$ python -q
>>> import numpy as np
>>> np.set_printoptions(precision=1, suppress=True, linewidth=120, sign=" ")
>>> def rnd(a):
...     return np.round(a, 1) + 0
... 
>>> M2 = np.array([[-2, -3], [1, 2]])
>>> C = np.array([[1, 3], [1, 2]])
>>> arr = np.block([[M2, np.zeros((2, 2))], [np.zeros((2, 2)), C]])
>>> print(arr)
[[-2. -3.  0.  0.]
 [ 1.  2.  0.  0.]
 [ 0.  0.  1.  3.]
 [ 0.  0.  1.  2.]]
>>> rng = np.random.default_rng(14005)
>>> z = rng.permutation(4)
>>> print(z)
[ 3  1  0  2]
>>> M2 = arr[z][:, z]
>>> print(np.trace(M2))
3.0
>>> print(rnd(np.linalg.det(M2)), rnd(np.linalg.det(arr[z])))
1.0 1.0
>>> print(np.trace(arr))
3.0
>>> np.linalg.determinant(arr)
Traceback (most recent call last):
  File "<python-input-14>", line 1, in <module>
    np.linalg.determinant(arr)
    ^^^^^^^^^^^^^^^^^^^^^
AttributeError: module 'numpy.linalg' has no attribute 'determinant'
>>> print(np.allclose(arr @ arr.T, arr.T @ arr))
False
>>> print(rnd(np.linalg.matrix_power(arr, 3)))
[[-2. -3.  0.  0.]
 [ 1.  2.  0.  0.]
 [ 0.  0. 13. 30.]
 [ 0.  0. 10. 23.]]
>>> print(rnd(np.abs(np.linalg.eigvals(arr)).max()))
3.3
>>> print((arr + arr.T) / 2)
[[-2. -1.  0.  0.]
 [-1.  2.  0.  0.]
 [ 0.  0.  1.  2.]
 [ 0.  0.  2.  2.]]
>>> arr.inv()
Traceback (most recent call last):
  File "<python-input-19>", line 1, in <module>
    arr.inv()
    ^^^^^^^
AttributeError: 'numpy.ndarray' object has no attribute 'inv'
>>> print(rnd(np.linalg.norm(arr, 2) / np.linalg.norm(arr)))
0.7
>>> print(np.argsort(-np.linalg.norm(arr, axis=0).round(6), kind="stable")[:3])
[ 1  3  0]
>>> print(np.linalg.cond(arr) > 100)
False
>>> print(round(np.log10(np.linalg.cond(arr))))
1
>>> print(np.linalg.matrix_rank(arr, rtol=0.1))
2
>>> print(rnd(np.abs(np.linalg.svd(arr)[2][-1])))
[ 0.9  0.5  0.   0. ]
>>> gram = arr.T @ arr
>>> print(rnd(np.linalg.svd(arr, compute_uv=False) ** 2))
[ 17.9  14.9   0.1   0.1]
>>> print(np.allclose(gram, gram.T))
True
>>> print(gram)
[[  5.   8.   0.   0.]
 [  8.  13.   0.   0.]
 [  0.   0.   2.   5.]
 [  0.   0.   5.  13.]]
>>> print(rnd(np.linalg.eigvalsh(gram)[::-1]))
[ 17.9  14.9   0.1   0.1]
>>> print(np.linalg.matrix_rank(gram))
4
>>> L = np.linalg.cholesky(gram)
>>> print(rnd(L @ L.T))
[[  5.   8.   0.   0.]
 [  8.  13.   0.   0.]
 [  0.   0.   2.   5.]
 [  0.   0.   5.  13.]]
>>> print(np.linalg.eigvalsh(gram).min() > 0)
True
>>> W0 = np.array([[-9, 9, 3],
...     [-9, 9, 3],
...     [0, 0, 0],
...     [-9, 9, 3],
...     [-9, 9, 3],
...     [3, -3, -1]])
>>> Uu, sigma, Vh = np.linalg.svd(W0)
>>> vecs = Vh[:(sigma > 1e-8).sum()]
>>> x0 = W0[1] + -2 * W0[2] + rng.integers(2) * np.eye(3)[1]
>>> print(x0)
[-9. 10.  3.]
>>> print(np.allclose(vecs.T @ vecs @ x0, x0))
False
>>> print(np.linalg.matrix_rank(np.vstack([W0, x0])))
2
>>> Uu, sigma, Vh = np.linalg.svd(W0)
>>> print(np.argmax(sigma[:-1] / (sigma[1:] + 1e-6)) + 1)
1
>>> print(rnd(sigma))
[ 26.5   0.    0. ]
>>> M2 = Uu[:, :1] @ np.diag(sigma[:1]) @ Vh[:1]
>>> print(rnd(M2))
[[-9.  9.  3.]
 [-9.  9.  3.]
 [ 0.  0.  0.]
 [-9.  9.  3.]
 [-9.  9.  3.]
 [ 3. -3. -1.]]
>>> print(np.linalg.matrix_rank(W0, rtol=0.05))
1
>>> print(np.linalg.matrix_rank(M2))
1
>>> data = np.array([[5, -5, -5, -5, 5, 10], [5, -5, -5, -5, 5, 10]])
>>> print([round(float(x), 1) for x in np.linalg.svd(data, compute_uv=False)[:3]])
[21.2, 0.0]
>>> print(np.argsort(-np.linalg.norm(data, axis=0).round(6), kind="stable")[:3])
[ 5  0  1]
>>> print(np.linalg.matrix_rank(data, rtol=0.1))
1
